$ python3 -q
>>> import numpy as np
>>> np.set_printoptions(precision=2, suppress=True, linewidth=200)
>>> rd = lambda a: np.round(a, 2) + 0
>>> rng = np.random.default_rng(9108)
>>> K = rng.normal(size=(11, 7))
>>> K = 20 * K / np.linalg.norm(K, axis=1, keepdims=True)
>>> rd(K)
array([[ -6.01,   0.04,   0.5 , -10.56,  11.93,   9.99,   3.15],
       [-12.92, -12.81,  -0.22,   6.14,   3.35,   4.47,   0.07],
       [  7.36,  -8.26, -12.45,   6.24,  -2.47,  -4.05,   7.82],
       [ -7.87,   8.03,  -6.11,  -8.68,  -2.43,   7.96,   9.57],
       [-13.29,  -6.96,   0.9 ,   4.49,   0.45,  11.84,  -3.69],
       [  3.31,  -3.97,   8.62,   1.38,   0.1 ,  -8.48,  15.01],
       [ -1.39,  12.44,   4.89,   5.12,   7.62,   6.41,  -9.71],
       [  1.01, -17.76,   2.84,  -7.56,   2.96,  -0.46,   3.05],
       [  0.18,   2.82,  -0.34, -13.37, -13.58,   1.81,   5.04],
       [  0.98,  15.99,  10.45,  -1.06,   3.96,   3.3 ,   2.53],
       [ 17.37,   2.11,  -2.31,   6.56,   2.68,  -1.58,  -5.99]])
>>> proj = K @ np.linalg.solve(K.T @ K, K.T)
>>> np.linalg.matrix_rank(np.eye(11) - proj)
np.int64(4)
>>> np.allclose(proj @ proj, proj)
True
>>> x = np.array([-3, -2, 3, 0, 2, 2, -3])
>>> rhs = K @ x
>>> print(rd(rhs))
[ 53.82  79.13 -79.41 -28.41  92.12 -37.88  51.13  36.9  -45.89   3.36 -43.1 ]
>>> rhs = rhs + 0.1 * rng.normal(size=11)
>>> print(rd(rhs))
[ 53.93  79.19 -79.2  -28.34  92.26 -37.85  51.12  36.99 -45.85   3.52 -43.1 ]
>>> beta, *_ = np.linalg.lstsq(K, rhs)
>>> [round(float(np.linalg.norm(np.linalg.solve(K.T @ K + lam * np.eye(7), K.T @ rhs))), 2) for lam in (0, 1, 10, 100)]
[6.24, 6.23, 6.15, 5.47]
>>> beta.round()
array([-3., -2.,  3.,  0.,  2.,  2., -3.])
>>> print(rd(np.linalg.norm(K)))
66.33
>>> rd(K.sum(axis=1))
array([  9.04, -11.92,  -5.82,   0.47,  -6.27,  15.96,  25.37, -15.91, -17.44,  36.16,  18.83])
>>> theta = np.sort(rng.uniform(-2, 2, 32))
>>> E = np.c_[theta, theta ** 2, theta ** 3] @ np.array([[2, 0, 2, 0, 1, 2, 2, 0, 0],
...     [0, 2, 0, 2, 2, 2, 0, 0, 0],
...     [2, 2, 1, 0, 1, 2, 2, 0, 2]])
>>> rd(E)
array([[-19.58,  -7.74, -11.77,   7.87,  -1.92, -11.71, -19.58,   0.  , -15.61],
       [-18.25,  -6.93, -11.05,   7.45,  -1.67, -10.79, -18.25,   0.  , -14.39],
       [-15.26,  -5.18,  -9.43,   6.48,  -1.15,  -8.78, -15.26,   0.  , -11.66],
       [-14.8 ,  -4.92,  -9.18,   6.32,  -1.08,  -8.48, -14.8 ,   0.  , -11.24],
       [-11.8 ,  -3.28,  -7.52,   5.27,  -0.63,  -6.53, -11.8 ,   0.  ,  -8.55],
       [-10.58,  -2.66,  -6.84,   4.82,  -0.47,  -5.76, -10.58,   0.  ,  -7.48],
       [ -8.43,  -1.63,  -5.62,   3.98,  -0.24,  -4.45,  -8.43,   0.  ,  -5.61],
       [ -6.15,  -0.68,  -4.3 ,   3.01,  -0.06,  -3.14,  -6.15,   0.  ,  -3.69],
       [ -5.58,  -0.48,  -3.96,   2.76,  -0.04,  -2.83,  -5.58,   0.  ,  -3.23],
       [ -5.42,  -0.42,  -3.87,   2.68,  -0.03,  -2.74,  -5.42,   0.  ,  -3.1 ],
       [ -5.2 ,  -0.35,  -3.74,   2.58,  -0.02,  -2.62,  -5.2 ,   0.  ,  -2.93],
       [ -2.71,   0.25,  -2.17,   1.32,  -0.03,  -1.38,  -2.71,   0.  ,  -1.08],
       [ -2.14,   0.29,  -1.78,   1.01,  -0.06,  -1.13,  -2.14,   0.  ,  -0.72],
       [ -1.98,   0.3 ,  -1.67,   0.92,  -0.07,  -1.06,  -1.98,   0.  ,  -0.63],
       [ -1.75,   0.29,  -1.51,   0.79,  -0.09,  -0.96,  -1.75,   0.  ,  -0.5 ],
       [ -1.66,   0.29,  -1.44,   0.74,  -0.09,  -0.93,  -1.66,   0.  ,  -0.45],
       [ -0.69,   0.14,  -0.66,   0.2 ,  -0.15,  -0.49,  -0.69,   0.  ,  -0.06],
       [ -0.61,   0.11,  -0.58,   0.16,  -0.15,  -0.45,  -0.61,   0.  ,  -0.04],
       [  0.29,   0.05,   0.29,   0.04,   0.19,   0.33,   0.29,   0.  ,   0.01],
       [  0.9 ,   0.43,   0.84,   0.31,   0.76,   1.21,   0.9 ,   0.  ,   0.12],
       [  1.67,   1.19,   1.44,   0.74,   1.57,   2.4 ,   1.67,   0.  ,   0.45],
       [  1.85,   1.4 ,   1.58,   0.85,   1.77,   2.7 ,   1.85,   0.  ,   0.55],
       [  2.04,   1.61,   1.71,   0.95,   1.97,   2.99,   2.04,   0.  ,   0.66],
       [  2.11,   1.69,   1.76,   0.99,   2.05,   3.1 ,   2.11,   0.  ,   0.7 ],
       [  3.26,   3.08,   2.53,   1.62,   3.25,   4.88,   3.26,   0.  ,   1.46],
       [  4.01,   4.01,   3.01,   2.01,   4.01,   6.02,   4.01,   0.  ,   2.01],
       [  4.36,   4.45,   3.22,   2.18,   4.36,   6.54,   4.36,   0.  ,   2.27],
       [  4.98,   5.23,   3.6 ,   2.48,   4.97,   7.46,   4.98,   0.  ,   2.76],
       [  5.73,   6.18,   4.05,   2.82,   5.69,   8.55,   5.73,   0.  ,   3.35],
       [  6.13,   6.69,   4.29,   3.  ,   6.07,   9.14,   6.13,   0.  ,   3.68],
       [ 13.73,  16.24,   8.59,   5.96,  12.82,  19.69,  13.73,   0.  ,  10.28],
       [ 17.93,  21.45,  10.88,   7.35,  16.32,  25.28,  17.93,   0.  ,  14.09]])
>>> print(np.argsort(-np.linalg.norm(E, axis=0).round(6), kind="stable")[:3])
[0 6 5]
>>> print(np.linalg.matrix_rank(E, rtol=0.1))
2
>>> rd(np.linalg.norm(E, 2) / np.linalg.norm(E))
np.float64(0.94)
>>> [round(float(x), 2) for x in np.linalg.svd(E, compute_uv=False)[:3]]
[97.94, 34.34, 5.95]
>>> data = np.load("case7.npy")
>>> data
array([[ 0.08, -3.96,  4.62,  1.05, -2.05,  8.65, -4.42],
       [ 6.84, -4.82, -3.13,  1.18,  2.66, -0.23,  9.32],
       [ 8.7 , -6.53, -4.46,  0.46,  5.46,  0.71, 11.31],
       [ 8.48, -6.42, -2.46,  0.49,  4.34,  0.72, 11.28],
       [ 8.5 , -5.9 , -3.13,  1.78,  4.14, -0.25, 11.8 ],
       [ 8.16, -6.88, -5.63, -0.1 ,  4.14, -0.7 , 11.37],
       [-0.04, -5.48,  4.73,  2.27, -3.25, 11.04, -3.62],
       [ 8.21, -6.75, -2.76,  2.28,  3.23,  0.11, 12.23],
       [ 0.61, -4.95,  4.05,  0.84,  0.12, 10.62, -5.14],
       [ 9.37, -6.07, -3.56,  1.29,  4.97,  0.96, 10.61],
       [ 9.82, -5.5 , -3.4 ,  2.23,  3.78, -1.62,  9.47],
       [ 9.37, -7.45, -1.63, -1.19,  4.25, -0.19, 11.94]])
>>> x = np.array([1, 1, 3, 3, 3, 2, 3])
>>> rhs = data @ x
>>> rd(np.linalg.pinv(data) @ data)
array([[1., 0., 0., 0., 0., 0., 0.],
       [0., 1., 0., 0., 0., 0., 0.],
       [0., 0., 1., 0., 0., 0., 0.],
       [0., 0., 0., 1., 0., 0., 0.],
       [0., 0., 0., 0., 1., 0., 0.],
       [0., 0., 0., 0., 0., 1., 0.],
       [0., 0., 0., 0., 0., 0., 1.]])
>>> rd(np.linalg.solve(data.T @ data, data.T @ rhs))
array([1., 1., 3., 3., 3., 2., 3.])
>>> rhs = rhs + 0.02 * rng.normal(size=12)
>>> rd(rhs)
array([11.02, 31.66, 41.92, 44.44, 45.88, 29.21, 16.98, 46.6 , 16.51, 45.13, 37.33, 41.63])
>>> beta, *_ = np.linalg.lstsq(data, rhs)
>>> rd(data.T @ (rhs - data @ beta))
array([0., 0., 0., 0., 0., 0., 0.])
>>> beta.round()
array([1., 1., 3., 3., 3., 2., 3.])
>>> rd(np.linalg.norm(rhs - data @ beta))
np.float64(0.05)
>>> rd(beta)
array([1.  , 1.01, 2.99, 3.  , 3.  , 2.01, 3.  ])
>>> A2 = data / np.linalg.norm(data, axis=1, keepdims=True)
>>> cov = A2 @ A2.T
>>> rd(cov[10])
array([-0.29,  0.98,  0.97,  0.97,  0.98,  0.97, -0.2 ,  0.97, -0.21,  0.98,  1.  ,  0.96])
>>> np.argwhere(np.triu(np.abs(cov) > 0.95, 1))
array([[ 0,  6],
       [ 0,  8],
       [ 1,  2],
       [ 1,  3],
       [ 1,  4],
       [ 1,  5],
       [ 1,  7],
       [ 1,  9],
       [ 1, 10],
       [ 1, 11],
       [ 2,  3],
       [ 2,  4],
       [ 2,  5],
       [ 2,  7],
       [ 2,  9],
       [ 2, 10],
       [ 2, 11],
       [ 3,  4],
       [ 3,  5],
       [ 3,  7],
       [ 3,  9],
       [ 3, 10],
       [ 3, 11],
       [ 4,  5],
       [ 4,  7],
       [ 4,  9],
       [ 4, 10],
       [ 4, 11],
       [ 5,  7],
       [ 5,  9],
       [ 5, 10],
       [ 5, 11],
       [ 6,  8],
       [ 7,  9],
       [ 7, 10],
       [ 7, 11],
       [ 9, 10],
       [ 9, 11],
       [10, 11]])
>>> (cov - 2 * np.eye(12)).round(6).argmax(axis=1)
array([6, 4, 9, 4, 1, 2, 0, 4, 0, 2, 4, 3])
>>> rd(np.linalg.norm(A2, axis=1))
array([1., 1., 1., 1., 1., 1., 1., 1., 1., 1., 1., 1.])
>>> rd(np.degrees(np.arccos(np.clip(cov[10, 5], -1, 1))))
np.float64(14.81)
>>> (np.abs(cov) > 0.9).astype(int)
array([[1, 0, 0, 0, 0, 0, 1, 0, 1, 0, 0, 0],
       [0, 1, 1, 1, 1, 1, 0, 1, 0, 1, 1, 1],
       [0, 1, 1, 1, 1, 1, 0, 1, 0, 1, 1, 1],
       [0, 1, 1, 1, 1, 1, 0, 1, 0, 1, 1, 1],
       [0, 1, 1, 1, 1, 1, 0, 1, 0, 1, 1, 1],
       [0, 1, 1, 1, 1, 1, 0, 1, 0, 1, 1, 1],
       [1, 0, 0, 0, 0, 0, 1, 0, 1, 0, 0, 0],
       [0, 1, 1, 1, 1, 1, 0, 1, 0, 1, 1, 1],
       [1, 0, 0, 0, 0, 0, 1, 0, 1, 0, 0, 0],
       [0, 1, 1, 1, 1, 1, 0, 1, 0, 1, 1, 1],
       [0, 1, 1, 1, 1, 1, 0, 1, 0, 1, 1, 1],
       [0, 1, 1, 1, 1, 1, 0, 1, 0, 1, 1, 1]])
>>> rd(np.linalg.norm(data, axis=1))
array([11.69, 13.24, 17.22, 16.31, 16.63, 17.1 , 14.25, 16.91, 13.46, 16.65, 15.81, 17.55])
>>> rd(np.linalg.norm(data) ** 2 / np.linalg.norm(data, 2) ** 2)
np.float64(1.22)
>>> rd(np.linalg.norm(data[8], 1)), rd(np.linalg.norm(data[8], np.inf))
(np.float64(26.33), np.float64(10.62))
>>> mat = np.loadtxt("arr.csv", delimiter=",")
>>> mat
array([[ 2.,  0.,  2.],
       [ 3.,  0.,  2.],
       [ 4.,  2.,  2.],
       [ 4.,  3.,  2.],
       [ 6.,  4.,  3.],
       [ 7.,  4.,  4.],
       [ 7.,  4.,  4.],
       [ 7.,  5.,  5.],
       [ 8.,  7.,  7.],
       [ 9.,  9.,  9.],
       [10., 10., 11.],
       [10., 11., 13.],
       [11., 11., 15.],
       [13., 11., 17.],
       [15., 13., 17.],
       [16., 13., 17.],
       [17., 15., 19.],
       [18., 17., 21.],
       [18., 19., 23.],
       [18., 19., 25.],
       [18., 20., 27.],
       [18., 20., 29.],
       [18., 22., 30.],
       [20., 22., 32.],
       [20., 24., 34.],
       [21., 26., 36.],
       [21., 26., 38.],
       [21., 26., 39.]])
>>> proj = mat @ np.linalg.solve(mat.T @ mat, mat.T)
>>> print(rd(np.diag(proj)))
[0.12 0.19 0.03 0.04 0.07 0.08 0.08 0.05 0.07 0.13 0.09 0.07 0.03 0.2  0.1  0.15 0.11 0.1  0.15 0.06 0.06 0.09 0.12 0.12 0.12 0.16 0.18 0.23]
>>> rd(np.linalg.eigvalsh(proj))
array([0., 0., 0., 0., 0., 0., 0., 0., 0., 0., 0., 0., 0., 0., 0., 0., 0., 0., 0., 0., 0., 0., 0., 0., 0., 1., 1., 1.])
>>> lab = rng.permutation(7)
>>> A2 = data[:, lab] * rng.choice([-1, 1], 7)
>>> A2
array([[  4.42,  -3.96,  -4.62,   0.08,   2.05,   1.05,   8.65],
       [ -9.32,  -4.82,   3.13,   6.84,  -2.66,   1.18,  -0.23],
       [-11.31,  -6.53,   4.46,   8.7 ,  -5.46,   0.46,   0.71],
       [-11.28,  -6.42,   2.46,   8.48,  -4.34,   0.49,   0.72],
       [-11.8 ,  -5.9 ,   3.13,   8.5 ,  -4.14,   1.78,  -0.25],
       [-11.37,  -6.88,   5.63,   8.16,  -4.14,  -0.1 ,  -0.7 ],
       [  3.62,  -5.48,  -4.73,  -0.04,   3.25,   2.27,  11.04],
       [-12.23,  -6.75,   2.76,   8.21,  -3.23,   2.28,   0.11],
       [  5.14,  -4.95,  -4.05,   0.61,  -0.12,   0.84,  10.62],
       [-10.61,  -6.07,   3.56,   9.37,  -4.97,   1.29,   0.96],
       [ -9.47,  -5.5 ,   3.4 ,   9.82,  -3.78,   2.23,  -1.62],
       [-11.94,  -7.45,   1.63,   9.37,  -4.25,  -1.19,  -0.19]])
>>> Uu, _, Vt = np.linalg.svd(data.T @ A2)
>>> lab
array([6, 1, 2, 0, 4, 3, 5])
>>> rd(Uu @ Vt)
array([[ 0.,  0.,  0.,  1.,  0.,  0.,  0.],
       [ 0.,  1.,  0.,  0.,  0.,  0.,  0.],
       [ 0.,  0., -1.,  0.,  0.,  0.,  0.],
       [ 0.,  0.,  0.,  0.,  0.,  1.,  0.],
       [ 0.,  0.,  0.,  0., -1.,  0.,  0.],
       [ 0.,  0.,  0.,  0.,  0.,  0.,  1.],
       [-1.,  0.,  0.,  0.,  0.,  0.,  0.]])
>>> w1 = np.array([[1, -1, -3, 2], [1, 2, -2, -4], [-2, 4, 0, -1]])
>>> beta = np.array([2, 9, 7, 7])
>>> H = np.maximum(mat @ w1 + beta, 0)
>>> print(H)
[[  0.  15.   1.   9.]
 [  1.  14.   0.  11.]
 [  4.  17.   0.   5.]
 [  5.  19.   0.   1.]
 [  6.  23.   0.   0.]
 [  5.  26.   0.   1.]
 [  5.  26.   0.   1.]
 [  4.  32.   0.   0.]
 [  3.  43.   0.   0.]
 [  2.  54.   0.   0.]
 [  0.  63.   0.   0.]
 [  0.  73.   0.   0.]
 [  0.  80.   0.   0.]
 [  0.  86.   0.   0.]
 [  0.  88.   0.   0.]
 [  0.  87.   0.   0.]
 [  0.  98.   0.   0.]
 [  0. 109.   0.   0.]
 [  0. 121.   0.   0.]
 [  0. 129.   0.   0.]
 [  0. 139.   0.   0.]
 [  0. 147.   0.   0.]
 [  0. 155.   0.   0.]
 [  0. 161.   0.   0.]
 [  0. 173.   0.   0.]
 [  0. 184.   0.   0.]
 [  0. 192.   0.   0.]
 [  0. 196.   0.   0.]]
>>> (H > 0).astype(int)
array([[0, 1, 1, 1],
       [1, 1, 0, 1],
       [1, 1, 0, 1],
       [1, 1, 0, 1],
       [1, 1, 0, 0],
       [1, 1, 0, 1],
       [1, 1, 0, 1],
       [1, 1, 0, 0],
       [1, 1, 0, 0],
       [1, 1, 0, 0],
       [0, 1, 0, 0],
       [0, 1, 0, 0],
       [0, 1, 0, 0],
       [0, 1, 0, 0],
       [0, 1, 0, 0],
       [0, 1, 0, 0],
       [0, 1, 0, 0],
       [0, 1, 0, 0],
       [0, 1, 0, 0],
       [0, 1, 0, 0],
       [0, 1, 0, 0],
       [0, 1, 0, 0],
       [0, 1, 0, 0],
       [0, 1, 0, 0],
       [0, 1, 0, 0],
       [0, 1, 0, 0],
       [0, 1, 0, 0],
       [0, 1, 0, 0]])
>>> print(np.linalg.matrix_rank(H))
4
>>> cent = np.array([[2, 3, 2], [3, 3, 1], [2, 1, 3], [1, 1, 3]])
>>> w1 @ cent
array([[ -5,  -1,  -2],
       [  0,   3, -14],
       [  7,   5,  -3]])
>>> H @ cent
array([[ 56.,  55.,  45.],
       [ 55.,  56.,  49.],
       [ 64.,  68.,  40.],
       [ 68.,  73.,  32.],
       [ 81.,  87.,  35.],
       [ 89.,  94.,  39.],
       [ 89.,  94.,  39.],
       [104., 108.,  40.],
       [135., 138.,  49.],
       [166., 168.,  58.],
       [189., 189.,  63.],
       [219., 219.,  73.],
       [240., 240.,  80.],
       [258., 258.,  86.],
       [264., 264.,  88.],
       [261., 261.,  87.],
       [294., 294.,  98.],
       [327., 327., 109.],
       [363., 363., 121.],
       [387., 387., 129.],
       [417., 417., 139.],
       [441., 441., 147.],
       [465., 465., 155.],
       [483., 483., 161.],
       [519., 519., 173.],
       [552., 552., 184.],
       [576., 576., 192.],
       [588., 588., 196.]])
>>> (H @ cent).round(6).argmax(axis=1)
array([0, 1, 1, 1, 1, 1, 1, 1, 1, 1, 0, 0, 0, 0, 0, 0, 0, 0, 0, 0, 0, 0, 0, 0, 0, 0, 0, 0])
